In [1]: import numpy as np

In [2]: from numpy import linalg as LA

In [3]: np.set_printoptions(suppress=True, linewidth=140)

In [4]: W0 = np.load("case10.npy")

In [5]: W0.round(3)
Out[5]: 
array([[ 1.   ,  0.   ,  0.   ,  0.   ,  0.   ],
       [ 0.   ,  0.866,  0.   ,  0.   , -0.5  ],
       [ 0.   ,  0.   ,  1.   ,  0.   ,  0.   ],
       [ 0.   ,  0.   ,  0.   ,  1.   ,  0.   ],
       [ 0.   ,  0.5  ,  0.   ,  0.   ,  0.866]])

In [6]: rng = np.random.default_rng(77809)

In [7]: B = W0 + rng.integers(-2, 3, (5, 1)) @ rng.integers(-2, 3, (1, 5))

In [8]: B.round(3)
Out[8]: 
array([[ 3.   ,  1.   ,  1.   ,  1.   ,  0.   ],
       [-4.   , -1.134, -2.   , -2.   , -0.5  ],
       [ 2.   ,  1.   ,  2.   ,  1.   ,  0.   ],
       [ 0.   ,  0.   ,  0.   ,  1.   ,  0.   ],
       [ 4.   ,  2.5  ,  2.   ,  2.   ,  0.866]])

In [9]: LA.matrix_rank(B - W0, tol=1e-8)
Out[9]: np.int64(1)

In [10]: F = np.load("out17.npy")

In [11]: F
Out[11]: 
array([[-5.,  1., -4.,  2., -2.,  2.,  1.,  2.],
       [-4., -5., -5.,  5., -2.,  1.,  0.,  1.],
       [ 0.,  3.,  4.,  4., -1.,  0., -1.,  2.],
       [ 0.,  4., -3.,  0.,  2.,  0.,  2.,  0.],
       [ 0.,  0.,  0.,  0., -2.,  1., -2.,  0.],
       [ 0.,  0.,  0.,  0., -2.,  0., -1.,  2.],
       [ 0.,  0.,  0.,  0., -2.,  0., -1.,  2.],
       [ 0.,  0.,  0.,  0.,  2.,  1.,  0.,  0.]])

In [12]: vec = np.array([1, 2, 1, 2, 7, 5, 5, 1])

In [13]: F @ (2 * vec)
Out[13]: array([  0., -34.,  16.,  58., -38., -34., -34.,  38.])

In [14]: (F * vec).sum(axis=1)
Out[14]: array([  0., -17.,   8.,  29., -19., -17., -17.,  19.])

In [15]: print(np.einsum("ij,j->i", F, vec))
[  0. -17.   8.  29. -19. -17. -17.  19.]

In [16]: np.round(np.abs(LA.eigvals(F)).max(), 3)
Out[16]: np.float64(7.344)

In [17]: print(F @ F)
[[ 21. -14.  -7. -21.  18.  -9.   4. -11.]
 [ 40.  26.   6. -53.  37. -14.  14. -21.]
 [-12.  13. -11.  31.   6.   4.   7.   9.]
 [-16. -29. -32.   8. -13.   6.  -3.   2.]
 [  0.   0.   0.   0.   6.  -2.   5.  -2.]
 [  0.   0.   0.   0.  10.   0.   5.  -2.]
 [  0.   0.   0.   0.  10.   0.   5.  -2.]
 [  0.   0.   0.   0.  -6.   2.  -5.   2.]]

In [18]: np.round(LA.matrix_power(F, 4), 3)
Out[18]: 
array([[  301.,  -140.,   518.,   -84.,   215.,  -205.,    22.,   -90.],
       [ 2656.,  1731.,  1506., -2456.,  2755., -1134.,  1015., -1154.],
       [  -96.,  -536.,  -709.,  -530.,  -112.,    74.,     4.,  -194.],
       [-1240., -1178.,    34.,   945., -1717.,   500.,  -778.,   537.],
       [    0.,     0.,     0.,     0.,    78.,   -16.,    55.,   -22.],
       [    0.,     0.,     0.,     0.,   122.,   -24.,    85.,   -34.],
       [    0.,     0.,     0.,     0.,   122.,   -24.,    85.,   -34.],
       [    0.,     0.,     0.,     0.,   -78.,    16.,   -55.,    22.]])

In [19]: print(np.allclose(F @ F.T, F.T @ F))
False

In [20]: np.round(np.sort(np.abs(LA.eigvals(F))), 3) + 0
Out[20]: array([0.   , 0.   , 0.562, 3.562, 4.234, 5.431, 5.431, 7.344])

In [21]: np.trace(F)
Out[21]: np.float64(-9.0)

In [22]: np.allclose(F, F.T)
Out[22]: False

In [23]: round(LA.norm(F, "nuc"), 3)
Out[23]: np.float64(35.991)

In [24]: np.round(LA.norm(F, axis=1), 3)
Out[24]: array([7.681, 9.849, 6.856, 5.745, 3.   , 3.   , 3.   , 2.236])

In [25]: round(LA.norm(F, 1), 3), round(LA.norm(F, np.inf), 3)
Out[25]: (np.float64(16.0), np.float64(23.0))

In [26]: print(round(float(LA.norm(F[3], 1)), 3), round(LA.norm(F[3], np.inf), 3))
11.0 4.0

In [27]: np.round(LA.norm(F, axis=0), 3)
Out[27]: array([6.403, 7.141, 8.124, 6.708, 5.385, 2.646, 3.464, 4.123])

In [28]: print(F[3] @ F[6])
-6.0

In [29]: LA.norm(F, axis=1).argmax()
Out[29]: np.int64(1)

In [30]: B = F + rng.integers(-2, 3, (8, 7)) @ rng.integers(-2, 3, (7, 8))

In [31]: print(B)
[[ -6.  -5.  -6.   1.   1.   9.   9.   3.]
 [ -9.  -5. -10.   6.  -2.   7.  -3.  -1.]
 [  7.   9.   3.   5.  -2.  -8.   3.   2.]
 [  4.   3. -10.   8.   7.  -3.   6.   9.]
 [  1.  -2. -11.   6.   4.   5.   8.   3.]
 [ -3.   0.  10.  -1.  -1.  -7.  -5.   1.]
 [  8.  11.  -2.  -2.  -7.  -6.  -4.   2.]
 [ -5.  -2.   3.  -1.   2.   3.  -4.  -2.]]

In [32]: print(LA.matrix_rank(B - F, tol=1e-8))
7

In [33]: np.abs(B - F).sum(axis=1)
Out[33]: array([29., 22., 28., 41., 43., 27., 37., 19.])

In [34]: U, sig, Vt = LA.svd(F)

In [35]: V = Vt[:(sig > 1e-8).sum()]

In [36]: vec = F[2] + -1 * F[7] + rng.integers(2) * np.eye(8)[4]

In [37]: print(vec)
[ 0.  3.  4.  4. -3. -1. -1.  2.]

In [38]: round(float(LA.norm(vec - V.T @ V @ vec)), 3)
Out[38]: 0.0

In [39]: print(np.round(np.diag(V.T @ V), 3))
[0.813 0.991 0.995 0.994 0.912 0.648 0.648 1.   ]

In [40]: LA.matrix_rank(np.vstack([F, vec]))
Out[40]: np.int64(7)

In [41]: feats = np.load("layer10.npy")

In [42]: feats
Out[42]: 
array([[  5,   4,   0,   5,   6,   8],
       [  6,   1,   8,   0,   7,   0],
       [  3,   9,   0,   0,   8,   9],
       [ -7,   2, -16,   5,  -8,   8]])

In [43]: np.allclose(feats[:-1].T @ LA.lstsq(feats[:-1].T, feats[-1])[0], feats[-1])
Out[43]: True

In [44]: np.unique(feats.round(6), axis=0).shape
Out[44]: (4, 6)

In [45]: np.round(feats @ LA.pinv(feats) @ feats, 3) + 0
Out[45]: 
array([[  5.,   4.,   0.,   5.,   6.,   8.],
       [  6.,   1.,   8.,   0.,   7.,   0.],
       [  3.,   9.,   0.,   0.,   8.,   9.],
       [ -7.,   2., -16.,   5.,  -8.,   8.]])

In [46]: print(np.round(LA.norm(feats, 2) / LA.norm(feats), 3))
0.762

In [47]: LA.cond(feats) > 100
Out[47]: np.True_

In [48]: [round(float(x), 3) for x in LA.svd(feats, compute_uv=False)[:3]]
Out[48]: [24.24, 19.913, 5.375]

In [49]: data = np.load("dump.npy")

In [50]: data
Out[50]: 
array([[ 2,  0,  0],
       [ 0, -2,  0],
       [ 0,  0,  2]])

In [51]: vec = np.array([0, 1, 2])

In [52]: y = data @ vec

In [53]: beta, lr = np.zeros(3), 1 / LA.norm(data, 2) ** 2

In [54]: for i in range(8):
    ...:     beta -= lr * data.T @ (data @ beta - y)
    ...:     if i % 2 == 0: print(i, round(LA.norm(data @ beta - y), 3))
    ...: 
0 0.0
2 0.0
4 0.0
6 0.0

In [55]: round(LA.cond(data), 3)
Out[55]: np.float64(1.0)

In [56]: U, sig, Vt = LA.svd(feats)

In [57]: V = Vt[:(sig > 1e-8).sum()]

In [58]: vec = feats[0] + 4 * feats[1] + rng.integers(2) * np.eye(6)[3]

In [59]: print(vec)
[29.  8. 32.  5. 34.  8.]

In [60]: np.allclose(V.T @ V @ vec, vec)
Out[60]: True

In [61]: np.round(np.diag(V.T @ V), 3)
Out[61]: array([0.361, 0.514, 0.557, 0.632, 0.42 , 0.516])

In [62]: round(float(LA.norm(vec - V.T @ V @ vec)), 3)
Out[62]: 0.0

In [63]: LA.matrix_rank(np.vstack([feats, vec]))
Out[63]: np.int64(3)

In [64]: B = np.array([[3, 5], [0, 0], [3, 5]])

In [65]: LA.matrix_rank(data @ B)
Out[65]: np.int64(1)

In [66]: np.einsum("ij->j", data)
Out[66]: array([ 2, -2,  2])

In [67]: np.einsum("ik,kj->ij", data, B)
Out[67]: 
array([[ 6, 10],
       [ 0,  0],
       [ 6, 10]])

In [68]: print(np.einsum("ij,ij->i", data, data))
[4 4 4]

In [69]: B = np.array([[1, 1], [1, -1]])

In [70]: X = np.kron(B, np.kron(B, B))[rng.permutation(8)][:3]

In [71]: X
Out[71]: 
array([[ 1, -1,  1, -1,  1, -1,  1, -1],
       [ 1, -1, -1,  1, -1,  1,  1, -1],
       [ 1,  1,  1,  1, -1, -1, -1, -1]])

In [72]: f = np.array([3, -2, -1])

In [73]: np.polyval(f, X[2])
Out[73]: array([0, 0, 0, 0, 4, 4, 4, 4])

In [74]: np.correlate(X[2], X[1], "full")
Out[74]: array([-1,  0,  1,  0,  3,  0, -3,  0, -3,  0,  3,  0,  1,  0, -1])

In [75]: np.array([np.convolve(row, f, "same") for row in X])
Out[75]: 
array([[-5,  4, -4,  4, -4,  4, -4,  1],
       [-5, -2,  6, -4,  4,  2, -6,  1],
       [ 1,  0,  0, -6, -2,  0,  0,  3]])

In [76]: B = X / LA.norm(X, axis=1, keepdims=True)

In [77]: gram = B @ B.T

In [78]: gram.round(3) + 0
Out[78]: 
array([[1., 0., 0.],
       [0., 1., 0.],
       [0., 0., 1.]])

In [79]: np.degrees(np.arccos(np.clip(gram[2, 0], -1, 1)))
Out[79]: np.float64(90.0)

In [80]: np.round(LA.norm(B, axis=1), 3)
Out[80]: array([1., 1., 1.])

In [81]: B = np.array([[-2, 0, 0],
    ...:     [2, -2, 0],
    ...:     [-2, 1, -2],
    ...:     [-1, 1, -1],
    ...:     [1, 0, 1],
    ...:     [1, 0, -2],
    ...:     [0, 1, 0],
    ...:     [-2, 2, 2]])

In [82]: np.vstack([X, B.T]).shape
Out[82]: (6, 8)

In [83]: np.einsum("ij->j", X)
Out[83]: array([ 3, -1,  1,  1, -1, -1,  1, -3])

In [84]: X @ B
Out[84]: 
array([[-3,  1,  0],
       [-1,  1, -4],
       [-3, -3, -4]])

In [85]: np.einsum("ik,kj->ij", X, B)
Out[85]: 
array([[-3,  1,  0],
       [-1,  1, -4],
       [-3, -3, -4]])

In [86]: X - X[0]
Out[86]: 
array([[ 0,  0,  0,  0,  0,  0,  0,  0],
       [ 0,  0, -2,  2, -2,  2,  0,  0],
       [ 0,  2,  0,  2, -2,  0, -2,  0]])

In [87]: np.count_nonzero(X)
Out[87]: np.int64(24)

In [88]: np.round(LA.norm(X), 3)
Out[88]: np.float64(4.899)

In [89]: X.sum(axis=1)
Out[89]: array([0, 0, 0])

In [90]: np.abs(X).max()
Out[90]: np.int64(1)

In [91]: X.shape
Out[91]: (3, 8)

In [92]: w1 = np.array([[3, -2, 3, 3, 3, 1],
    ...:     [-1, 2, -1, 2, 2, 2],
    ...:     [1, 3, 2, 3, 1, 3],
    ...:     [-2, 2, -2, 3, 0, 3],
    ...:     [-3, 1, -1, -1, 0, 0],
    ...:     [-2, 2, 0, 2, 3, 1],
    ...:     [0, -1, 3, -2, -3, 0],
    ...:     [-1, 2, -3, 3, 1, 2]])

In [93]: beta = np.array([-7, -8, -3, -3, -5, 4])

In [94]: act = np.maximum(X @ w1 + beta, 0)

In [95]: LA.matrix_rank(act)
Out[95]: np.int64(3)

In [96]: C = np.array([[1, 1, 2], [1, 2, 0], [0, 1, 1], [1, 2, 1], [0, 1, 2], [1, 2, 2]])

In [97]: print(w1 @ C)
[[ 5 13 20]
 [ 5 12  7]
 [10 22 15]
 [ 6 12  3]
 [-3 -4 -8]
 [ 3 11  6]
 [-3 -6 -5]
 [ 6 11  4]]

In [98]: m1 = np.load("arr.npy")

In [99]: m1
Out[99]: 
array([[  0.828,  -0.024,  -1.478,  -6.902,  -1.976],
       [ -4.174,   1.643,   0.757,   0.668,   0.831],
       [ -2.079,   1.569,  -0.745,   4.607,   1.969],
       [  0.623,  -1.613,  -0.232,  -4.014,  -1.048],
       [  3.582,  -2.154,  -0.639,  -7.684,  -0.204],
       [ -2.854,   2.314,  -0.366,  -4.046,  -4.364],
       [  2.073,  -0.136,   0.231, -12.224,   2.469],
       [ -1.26 ,   5.389,   0.004, -17.599,  -1.665],
       [  3.678,   0.71 ,   1.139,  -5.559,  -2.73 ],
       [ -0.987,   2.765,   1.37 ,   2.873,  -0.378],
       [ -2.881,   0.949,   0.407,   5.922,  -0.093],
       [ -3.477,   6.397,   0.279,  -5.651,  -3.096],
       [ -1.942,  -4.038,  -0.789,  12.392,  -1.647],
       [  0.85 ,   4.443,   2.141,  -6.135,   3.508],
       [ -2.515,  -2.064,  -0.314,  13.087,   2.611]])

In [100]: gram = np.cov(m1, rowvar=False)

In [101]: np.median(m1, axis=0)
Out[101]: array([-1.26 ,  0.949,  0.004, -4.046, -0.378])

In [102]: np.round(np.corrcoef(m1.T), 3)
Out[102]: 
array([[ 1.   , -0.287,  0.07 , -0.478,  0.074],
       [-0.287,  1.   ,  0.497, -0.483, -0.133],
       [ 0.07 ,  0.497,  1.   , -0.118,  0.288],
       [-0.478, -0.483, -0.118,  1.   ,  0.208],
       [ 0.074, -0.133,  0.288,  0.208,  1.   ]])

In [103]: gram.shape
Out[103]: (5, 5)

In [104]: np.argsort(-m1.std(axis=0).round(6), kind="stable")
Out[104]: array([3, 1, 0, 4, 2])

In [105]: B = np.c_[m1[:, :2] @ np.array([[-1, 2], [2, -1]]), np.array([0, 3, 2, 2, -2, 2, 2, 0, 0, 0, 2, -3, 1, 3, -1])]

In [106]: B.round(3)
Out[106]: 
array([[ -0.876,   1.68 ,   0.   ],
       [  7.46 ,  -9.991,   3.   ],
       [  5.217,  -5.727,   2.   ],
       [ -3.849,   2.859,   2.   ],
       [ -7.89 ,   9.318,  -2.   ],
       [  7.482,  -8.022,   2.   ],
       [ -2.345,   4.282,   2.   ],
       [ 12.038,  -7.909,   0.   ],
       [ -2.258,   6.646,   0.   ],
       [  6.517,  -4.739,   0.   ],
       [  4.779,  -6.711,   2.   ],
       [ 16.271, -13.351,  -3.   ],
       [ -6.134,   0.154,   1.   ],
       [  8.036,  -2.743,   3.   ],
       [ -1.613,  -2.966,  -1.   ]])

In [107]: print(np.round(LA.norm(LA.qr(m1)[0].T @ B, axis=0) ** 2 / ((B ** 2).sum(axis=0) + 1e-12), 3))
[1.    1.    0.375]

In [108]: LA.matrix_rank(np.c_[m1, B])
Out[108]: np.int64(6)

In [109]: np.round(LA.norm(B - m1 @ LA.lstsq(m1, B)[0], axis=0), 3) + 0
Out[109]: array([0.   , 0.   , 5.756])

In [110]: np.round(LA.lstsq(m1, B[:, 0])[0], 3) + 0
Out[110]: array([-1.,  2.,  0.,  0.,  0.])

In [111]: vec = np.array([1, 1, -8])

In [112]: np.round(B @ np.eye(3)[0], 3)
Out[112]: array([-0.876,  7.46 ,  5.217, -3.849, -7.89 ,  7.482, -2.345, 12.038, -2.258,  6.517,  4.779, 16.271, -6.134,  8.036, -1.613])

In [113]: np.sign((B @ vec).round(6))
Out[113]: array([ 1., -1., -1., -1.,  1., -1., -1.,  1.,  1.,  1., -1.,  1., -1., -1.,  1.])

In [114]: np.allclose(F[:-1].T @ LA.lstsq(F[:-1].T, F[-1])[0], F[-1])
Out[114]: False

In [115]: np.round(F @ LA.pinv(F) @ F, 3) + 0
Out[115]: 
array([[-5.,  1., -4.,  2., -2.,  2.,  1.,  2.],
       [-4., -5., -5.,  5., -2.,  1.,  0.,  1.],
       [ 0.,  3.,  4.,  4., -1.,  0., -1.,  2.],
       [ 0.,  4., -3.,  0.,  2.,  0.,  2.,  0.],
       [ 0.,  0.,  0.,  0., -2.,  1., -2.,  0.],
       [ 0.,  0.,  0.,  0., -2.,  0., -1.,  2.],
       [ 0.,  0.,  0.,  0., -2.,  0., -1.,  2.],
       [ 0.,  0.,  0.,  0.,  2.,  1.,  0.,  0.]])

In [116]: round(np.trace(LA.pinv(F) @ F), 3)
Out[116]: np.float64(7.0)

In [117]: np.abs(np.diag(LA.qr(F)[1])) > 1e-9
Out[117]: array([ True,  True,  True,  True,  True,  True, False,  True])

In [118]: LA.lstsq(F[:-1].T, F[-1])[2]
Out[118]: np.int32(6)
